$ python -q
>>> import numpy as np
>>> np.set_printoptions(precision=3, suppress=True, linewidth=160)
>>> X = np.loadtxt("case10.csv", delimiter=",")
>>> X
array([[ -0.5,   0. ,   1.2,   0.1,  -1.4,   0.1],
       [  0.3,  -1.4,  -0.7,   0.4,  -1. ,  -0.3],
       [ -1.2,   1.3,  -1.2,   0.7,   1.5,  -1.3],
       [  1.1,  -1.8,   0.1,   0.1,   1.4,  -1.1],
       [  1.1,  -1.2,  -1. ,  -0.7,   0.5,   0.2],
       [  1.2,  -0.5,  -0.2,   0.2,   0.2,   0.1],
       [ -0.6,   0.1,  -0.5,   0.5,  -0.1,   1. ],
       [  0.1,   1.3,   0.9,   0.1,   0.1,   2.9],
       [  0.2,  -2.1,   0.4,   0.5,  -1.6,  -0.8],
       [ -0.3,   0.8,  -0.2,   0.2,   0.7,   1. ],
       [  0.6,   0.4,   1.5,   2.1,   0.4,  -0.2],
       [  0.7,   0.2,   0.3,   0.1,   0.1,   0. ],
       [  1.1,   0.9,   0.7,  -0.6,   0.3,   0.1],
       [  0.6,  -0.3,  -1.2,   0.5,  -0.6,  -1.5],
       [  0. ,  -0.4,   1.6,   0.8,  -1.5,   0.8],
       [ -0.2,   0.5,  -0.7,  -1.2,   0.4,  -1. ],
       [ -2.2,  -0.7,  -1.1,   0.5,   0. ,   0.3],
       [  0.7,   0. ,   1.2,   0. ,   0.1,  -0.6],
       [  0.3,  -1.2,   0.3,   0. ,   0.5,   1.3],
       [  1.7,  -0.2,  -1.3,  -0.4,  -0.8,   0. ],
       [ -1.2,   1.3,   1.7,  -0.4,  -0.2,   0.7],
       [ -1.2,  -0.5,   0.5,  -0.1,   0.7,  -0.7],
       [  0.1,  -0.4,  -1.3,  -0.2,   0.2,  -0.3],
       [ -1.8,  -0.4,   1.9,  -0.5,   0.2,   0.6],
       [  0.1,  -0.9,   0.4,   2.1,   2.8,  -0.6],
       [  1.7,  -0.7,   0.1,  -0.2,   0.8,   1.4],
       [ -2. , -20. ,  26. , -12. , -16. ,   4. ],
       [  1.9,   0.4,   0. ,   0.3,   0.8,  -1.7],
       [ -2.4,   1.4,   0.3,  -0.6,   1.1,  -0.4]])
>>> # row 26 is much longer than the rest
>>> x = np.array([2, 3, 2, 3, 1, 0])
>>> target = X @ x
>>> np.round(np.linalg.solve(X.T @ X, X.T @ target), 3) + 0
array([2., 3., 2., 3., 1., 0.])
>>> np.round(np.linalg.lstsq(X, target)[0], 3) + 0
array([2., 3., 2., 3., 1., 0.])
>>> rng = np.random.default_rng(50)
>>> target = target + 0.3 * rng.normal(size=29)
>>> target
array([  0.446,  -4.943,   2.901,  -1.716,  -4.5  ,   1.243,  -0.34 ,   6.533,  -5.127,   2.754,  11.698,   2.945,   4.637,  -1.199,   2.09 ,  -3.967,  -7.288,
         3.978,  -1.96 ,  -2.13 ,   3.322,  -2.629,  -4.917,  -2.536,   7.171,   1.499, -63.904,   6.361,  -0.566])
>>> coef, *_ = np.linalg.lstsq(X, target)
>>> round(np.linalg.norm(target - X @ coef), 3)
np.float64(1.631)
>>> [round(float(np.linalg.norm(np.linalg.solve(X.T @ X + lam * np.eye(6), X.T @ target))), 2) for lam in (0, 1, 10, 100)]
[5.13, 4.92, 3.72, 1.79]
